>>> import numpy as np
>>> np.set_printoptions(precision=1, suppress=True, linewidth=140, legacy="1.25")
>>> def rd(a):
...     return np.round(a, 1) + 0
... 
>>> W0 = np.load("mat.npy")
>>> print(W0)
[[ 1  0  0  0  0]
 [ 0  1  0  0  0]
 [ 1 -1  1  0  0]
 [ 1 -1  2  1  0]
 [-2 -1 -1 -1  1]]
>>> # triangular
>>> rng = np.random.default_rng(476)
>>> z = rng.permutation(5)
>>> M2 = W0[:, z] * rng.choice([-1, 1], 5)
>>> M2
array([[ 0,  0,  0,  0,  1],
       [ 0,  0, -1,  0,  0],
       [ 0,  0,  1, -1,  1],
       [ 1,  0,  1, -2,  1],
       [-1, -1,  1,  1, -2]])
>>> Uu, _, Vt = np.linalg.svd(W0.T @ M2)
>>> z
array([3, 4, 1, 2, 0])
>>> rd(Uu @ Vt)
array([[ 0.,  0.,  0.,  0.,  1.],
       [ 0.,  0., -1.,  0.,  0.],
       [ 0.,  0.,  0., -1.,  0.],
       [ 1.,  0.,  0.,  0.,  0.],
       [ 0., -1.,  0.,  0.,  0.]])
>>> F = np.loadtxt("w.csv", delimiter=",")
>>> F
array([[0., 1., 3., 3.],
       [3., 0., 1., 3.],
       [3., 3., 0., 1.],
       [1., 3., 3., 0.]])
>>> x = np.array([2, 6, 6, 3])
>>> rhs = F @ x
>>> rhs
array([33., 21., 27., 38.])
>>> rd(np.linalg.solve(F.T, F[0]))
array([1., 0., 0., 0.])
>>> print(rd(np.linalg.solve(F, rhs)))
[2. 6. 6. 3.]
>>> x = np.array([0, 5, 4, 5])
>>> rhs = F @ x
>>> beta, lr = np.zeros(4), 1 / np.linalg.norm(F, 2) ** 2
>>> for i in range(20):
...     beta -= lr * F.T @ (F @ beta - rhs)
...     if i % 5 == 0: print(i, round(np.linalg.norm(F @ beta - rhs), 1))
... 
0 8.0
5 3.1
10 2.4
15 2.2
>>> rd(beta)
array([1., 4., 5., 4.])
>>> rd(np.linalg.cond(F))
7.0
>>> M2 = np.linalg.inv(F)
>>> rd(M2)
array([[-0.3,  0.4, -0.1,  0.2],
       [ 0.2, -0.3,  0.4, -0.1],
       [-0.1,  0.2, -0.3,  0.4],
       [ 0.4, -0.1,  0.2, -0.3]])
>>> rd(np.linalg.inv(M2))
array([[0., 1., 3., 3.],
       [3., 0., 1., 3.],
       [3., 3., 0., 1.],
       [1., 3., 3., 0.]])
>>> print(rd(np.linalg.cond(F)))
7.0
